% ipython --no-banner

In [1]: import numpy as np

In [2]: import numpy.linalg as la

In [3]: np.set_printoptions(precision=2, suppress=True, linewidth=200, sign=" ")

In [4]: tidy = lambda a: np.round(a, 2) + 0

In [5]: Z = np.sign(np.array([[-2, -3, 2, -2], [-3, -2, 1, 1], [0, 2, -1, -2], [-2, -2, 2, 3]]))

In [6]: B = (np.tril(Z, -1) + np.eye(4)) @ (np.triu(Z, 1) + np.eye(4))

In [7]: ev = np.array([2, 0, 2, 1])

In [8]: m1 = np.rint(B * ev @ la.inv(B)) + 0

In [9]: m1
Out[9]: 
array([[-3., -2.,  1., -3.],
       [10.,  6., -2.,  6.],
       [ 8.,  4.,  0.,  4.],
       [ 0.,  0.,  0.,  2.]])

In [10]: la.matrix_rank(m1, rtol=0.1)
Out[10]: np.int64(2)

In [11]: tidy(la.norm(m1, 2) / la.norm(m1))
Out[11]: np.float64(0.99)

In [12]: rng = np.random.default_rng(29503)

In [13]: B = m1 + rng.integers(-2, 3, (4, 3)) @ rng.integers(-2, 3, (3, 4))

In [14]: B
Out[14]: 
array([[-2.,  2.,  5., -3.],
       [10.,  9.,  2., 11.],
       [ 8.,  7.,  4.,  9.],
       [ 0.,  4.,  2.,  2.]])

In [15]: tidy(la.svd(B - m1, compute_uv=False))
Out[15]: array([ 11.4 ,   4.62,   1.26,   0.  ])

In [16]: B - m1
Out[16]: 
array([[ 1.,  4.,  4.,  0.],
       [ 0.,  3.,  4.,  5.],
       [ 0.,  3.,  4.,  5.],
       [ 0.,  4.,  2.,  0.]])

In [17]: la.matrix_rank(B - m1, tol=1e-8)
Out[17]: np.int64(3)

In [18]: x = np.array([2, 0, -1, 3])

In [19]: a = np.maximum(m1 @ x, 0)

In [20]: a
Out[20]: array([  0.,  40.,  28.,   6.])

In [21]: np.maximum(m1 @ (3 * x), 0)
Out[21]: array([   0.,  120.,   84.,   18.])

In [22]: np.maximum(m1 @ x, 0) - np.maximum(-m1 @ x, 0)
Out[22]: array([-16.,  40.,  28.,   6.])

In [23]: mat = np.load("dump.npy")

In [24]: mat
Out[24]: 
array([[ 2, -3,  3,  3, -2,  1,  3,  3,  3, -3, -1,  3,  1, -3,  2],
       [ 3,  1,  2,  2, -3, -2, -2,  1,  1,  2,  3, -1, -1,  2,  1],
       [-3,  3,  1, -2, -3,  2, -3,  1,  2,  2, -2,  0, -2,  2,  1],
       [ 2,  0,  0, -3,  0, -3,  0, -1,  0, -1,  1,  3,  1, -3,  1],
       [-1,  3,  3,  3,  2,  2,  2, -2,  1, -2,  3,  2, -2, -3, -3],
       [ 2,  2,  1,  0, -2, -2,  1,  1,  1,  2, -3,  3,  1,  1, -3],
       [-3,  1,  0, -1, -1,  1,  2,  2, -2,  2,  3, -2,  0, -3, -3],
       [ 0, -2, -1,  0,  3,  3,  0, -2,  3,  3,  3, -1,  0,  2,  0],
       [ 1, -2,  3, -3,  3, -1,  0,  3, -2, -2,  2,  2,  2, -1,  1],
       [ 1,  0, -1, -3, -3, -1, -3, -1, -1,  0,  1,  3,  2, -3,  0],
       [-1,  1,  0,  3, -2, -1,  0,  3, -2, -1,  0,  3,  3,  1,  2],
       [ 0, -1, -2, -3,  1, -2,  0, -3,  3, -1, -3, -1,  2, -3, -3],
       [ 3,  2, -3,  3,  1,  3, -1, -1, -1, -1, -2,  0, -3, -2, -2]])

In [25]: x = np.array([2, -2, 1, -3, 0, -1, 1, 1, 0, 2, 3, 3, 3, -1, -2])

In [26]: mat @ np.eye(15)[7]
Out[26]: array([ 3.,  1.,  1., -1., -2.,  1.,  2., -2.,  3., -1.,  3., -3., -1.])

In [27]: mat @ np.ones(15)
Out[27]: array([ 12.,   9.,  -1.,  -3.,   8.,   5.,  -4.,  11.,   6.,  -9.,   9., -16.,  -4.])

In [28]: la.norm(mat @ x) <= la.norm(mat, 2) * la.norm(x) + 1e-9
Out[28]: np.True_

In [29]: np.einsum("ij,j->i", mat, x)
Out[29]: array([ 11,   4, -21,  29,  -2,  17,  14,   8,  35,  28,   2,   9, -26])

In [30]: (mat * x).sum(axis=1)
Out[30]: array([ 11,   4, -21,  29,  -2,  17,  14,   8,  35,  28,   2,   9, -26])

In [31]: arr = np.load("m.npy")

In [32]: arr
Out[32]: 
array([[ 0,  1,  0, -1,  0,  2,  2,  0,  0, -1, -1,  2],
       [-2,  0,  2, -1,  1, -1,  2, -1, -2,  1, -2,  1],
       [ 1, -1,  2, -1,  0, -1,  2,  0,  1, -2, -2,  2],
       [ 0, -2, -2, -1,  0, -1,  1,  1, -2, -1, -1, -1],
       [ 1,  1,  1,  0,  0,  0,  1, -2, -1, -1, -2,  1],
       [-1,  0,  0, -2, -2, -1, -2, -1,  2, -2,  2, -2],
       [-1, -2,  0, -2, -2, -1,  2,  0,  0,  1, -2, -1],
       [ 2, -1, -2, -2, -1,  2,  0,  0,  0,  0,  2, -2],
       [ 2,  1, -1,  2, -2,  2, -1,  1,  2, -1,  2, -2],
       [ 1,  1,  1, -1, -2,  0,  0,  2, -2,  2,  0,  2],
       [-1,  0,  0, -2, -2, -1, -2, -1,  2, -2,  2, -2]])

In [33]: # rows and columns are dependent

In [34]: Uu, s, vt = la.svd(arr)

In [35]: tidy(s)
Out[35]: array([ 10.32,   7.06,   5.81,   5.18,   4.6 ,   3.38,   2.88,   2.54,   2.1 ,   1.15,   0.  ])

In [36]: np.argmax(s[:-1] / (s[1:] + 1e-6)) + 1
Out[36]: np.int64(10)

In [37]: B = Uu[:, :10] @ np.diag(s[:10]) @ vt[:10]

In [38]: tidy(np.abs(arr - B).max())
Out[38]: np.float64(0.0)

In [39]: la.matrix_rank(B)
Out[39]: np.int64(10)

In [40]: tidy(la.norm(arr - B, 2)), tidy(s[10])
Out[40]: (np.float64(0.0), np.float64(0.0))

In [41]: la.matrix_rank(arr, rtol=0.05)
Out[41]: np.int64(10)

In [42]: la.lstsq(arr[:-1].T, arr[-1])[2]
Out[42]: np.int32(10)

In [43]: tidy(arr @ la.pinv(arr) @ arr)
Out[43]: 
array([[ 0.,  1.,  0., -1.,  0.,  2.,  2.,  0.,  0., -1., -1.,  2.],
       [-2.,  0.,  2., -1.,  1., -1.,  2., -1., -2.,  1., -2.,  1.],
       [ 1., -1.,  2., -1.,  0., -1.,  2.,  0.,  1., -2., -2.,  2.],
       [ 0., -2., -2., -1.,  0., -1.,  1.,  1., -2., -1., -1., -1.],
       [ 1.,  1.,  1.,  0.,  0.,  0.,  1., -2., -1., -1., -2.,  1.],
       [-1.,  0.,  0., -2., -2., -1., -2., -1.,  2., -2.,  2., -2.],
       [-1., -2.,  0., -2., -2., -1.,  2.,  0.,  0.,  1., -2., -1.],
       [ 2., -1., -2., -2., -1.,  2.,  0.,  0.,  0.,  0.,  2., -2.],
       [ 2.,  1., -1.,  2., -2.,  2., -1.,  1.,  2., -1.,  2., -2.],
       [ 1.,  1.,  1., -1., -2.,  0.,  0.,  2., -2.,  2.,  0.,  2.],
       [-1.,  0.,  0., -2., -2., -1., -2., -1.,  2., -2.,  2., -2.]])

In [44]: np.allclose(arr[:-1].T @ la.lstsq(arr[:-1].T, arr[-1])[0], arr[-1])
Out[44]: True

In [45]: rank = la.matrix_rank(arr)

In [46]: rank
Out[46]: np.int64(10)

In [47]: ns = la.svd(arr)[2][rank:].T

In [48]: [int(la.matrix_rank(np.delete(arr, i, axis=0))) for i in range(11)]
Out[48]: [9, 9, 9, 9, 9, 10, 9, 9, 9, 9, 10]

In [49]: np.allclose(arr @ ns, 0)
Out[49]: True

In [50]: ns.shape
Out[50]: (12, 2)

In [51]: tidy(la.norm(arr, 2) / la.norm(arr))
Out[51]: np.float64(0.63)

In [52]: [round(float(x), 2) for x in la.svd(arr, compute_uv=False)[:3]]
Out[52]: [10.32, 7.06, 5.81]

In [53]: th = np.radians(120)

In [54]: Rm = np.eye(15)

In [55]: Rm[0, 0] = Rm[10, 10] = np.cos(th)

In [56]: Rm[0, 10], Rm[10, 0] = -np.sin(th), np.sin(th)

In [57]: B = mat @ Rm.T

In [58]: tidy(np.abs(B - mat).max(axis=0))
Out[58]: array([ 7.1,  0. ,  0. ,  0. ,  0. ,  0. ,  0. ,  0. ,  0. ,  0. ,  7.1,  0. ,  0. ,  0. ,  0. ])

In [59]: tidy(la.det(Rm)), np.trace(Rm)
Out[59]: (np.float64(1.0), np.float64(12.0))

In [60]: np.allclose(la.norm(mat, axis=1), la.norm(B, axis=1))
Out[60]: True

In [61]: E = np.load("mat.npy")

In [62]: tidy(E)
Out[62]: 
array([[-0.38,  0.31,  0.31,  0.47,  0.5 , -0.3 ,  0.25],
       [ 0.29, -0.14, -0.53, -0.2 ,  0.41, -0.16,  0.51],
       [-0.35, -0.29, -0.2 ,  0.04, -0.26,  0.  ,  0.22],
       [ 0.35, -0.2 ,  0.54, -0.36,  0.21, -0.2 , -0.24],
       [-0.12, -0.69,  0.09,  0.18,  0.03, -0.05,  0.1 ],
       [-0.18, -0.39, -0.04, -0.06,  0.21, -0.5 , -0.26],
       [ 0.15,  0.05, -0.39,  0.19,  0.51,  0.21, -0.51],
       [ 0.5 , -0.27,  0.14,  0.67, -0.06,  0.23,  0.08],
       [-0.44, -0.21, -0.08, -0.01,  0.15,  0.43, -0.31],
       [ 0.09,  0.1 , -0.32,  0.3 , -0.37, -0.56, -0.36]])

In [63]: tidy(E.T @ E)
Out[63]: 
array([[ 1.,  0.,  0.,  0.,  0.,  0.,  0.],
       [ 0.,  1.,  0.,  0.,  0.,  0.,  0.],
       [ 0.,  0.,  1.,  0.,  0.,  0.,  0.],
       [ 0.,  0.,  0.,  1.,  0.,  0.,  0.],
       [ 0.,  0.,  0.,  0.,  1.,  0.,  0.],
       [ 0.,  0.,  0.,  0.,  0.,  1.,  0.],
       [ 0.,  0.,  0.,  0.,  0.,  0.,  1.]])

In [64]: tidy(la.svd(E, compute_uv=False))
Out[64]: array([ 1.,  1.,  1.,  1.,  1.,  1.,  1.])

In [65]: x = np.array([1, 0, 1, 1, 0, 0, 1])

In [66]: y = E @ x

In [67]: tidy(la.lstsq(E, y)[0])
Out[67]: array([ 1.,  0.,  1.,  1.,  0.,  0.,  1.])

In [68]: tidy(la.pinv(E) @ E)
Out[68]: 
array([[ 1.,  0.,  0.,  0.,  0.,  0.,  0.],
       [ 0.,  1.,  0.,  0.,  0.,  0.,  0.],
       [ 0.,  0.,  1.,  0.,  0.,  0.,  0.],
       [ 0.,  0.,  0.,  1.,  0.,  0.,  0.],
       [ 0.,  0.,  0.,  0.,  1.,  0.,  0.],
       [ 0.,  0.,  0.,  0.,  0.,  1.,  0.],
       [ 0.,  0.,  0.,  0.,  0.,  0.,  1.]])

In [69]: y = y + 0.02 * rng.normal(size=10)

In [70]: tidy(y)
Out[70]: array([ 0.63,  0.04, -0.32,  0.3 ,  0.24, -0.52, -0.55,  1.35, -0.85, -0.3 ])

In [71]: coef, *_ = la.lstsq(E, y)

In [72]: tidy(coef)
Out[72]: array([ 0.99,  0.03,  1.01,  0.96, -0.01,  0.  ,  0.96])

In [73]: coef.round()
Out[73]: array([ 1.,  0.,  1.,  1., -0., -0.,  1.])

In [74]: tidy(la.norm(y - E @ coef))
Out[74]: np.float64(0.03)

In [75]: A = np.loadtxt("case18.csv", delimiter=",")

In [76]: tidy(A)
Out[76]: 
array([[ 0.17,  0.14,  0.11,  0.06,  0.09,  0.09,  0.14,  0.06,  0.  ,  0.14],
       [ 0.14,  0.04,  0.04,  0.14,  0.14,  0.18,  0.18,  0.14,  0.  ,  0.  ],
       [ 0.04,  0.07,  0.21,  0.07,  0.  ,  0.04,  0.14,  0.14,  0.18,  0.11],
       [ 0.12,  0.12,  0.  ,  0.15,  0.04,  0.08,  0.19,  0.08,  0.15,  0.08],
       [ 0.11,  0.08,  0.14,  0.08,  0.16,  0.05,  0.14,  0.03,  0.14,  0.08],
       [ 0.03,  0.06,  0.12,  0.12,  0.16,  0.06,  0.09,  0.12,  0.09,  0.12],
       [ 0.03,  0.1 ,  0.03,  0.17,  0.03,  0.  ,  0.2 ,  0.17,  0.17,  0.1 ],
       [ 0.14,  0.  ,  0.03,  0.17,  0.1 ,  0.03,  0.17,  0.21,  0.  ,  0.14],
       [ 0.12,  0.04,  0.  ,  0.17,  0.08,  0.17,  0.  ,  0.21,  0.12,  0.08],
       [ 0.12,  0.12,  0.12,  0.06,  0.  ,  0.12,  0.12,  0.06,  0.12,  0.18]])

In [77]: O, vecs = la.qr(A[:, :4])[0], la.qr(A[:, 4:])[0]

In [78]: s = la.svd(O.T @ vecs, compute_uv=False)

In [79]: tidy(s)
Out[79]: array([ 1.  ,  0.92,  0.83,  0.37])

In [80]: tidy(np.degrees(np.arccos(s.clip(0, 1))))
Out[80]: array([  1.64,  22.48,  33.69,  68.4 ])

In [81]: (s > 0.9).sum()
Out[81]: np.int64(2)
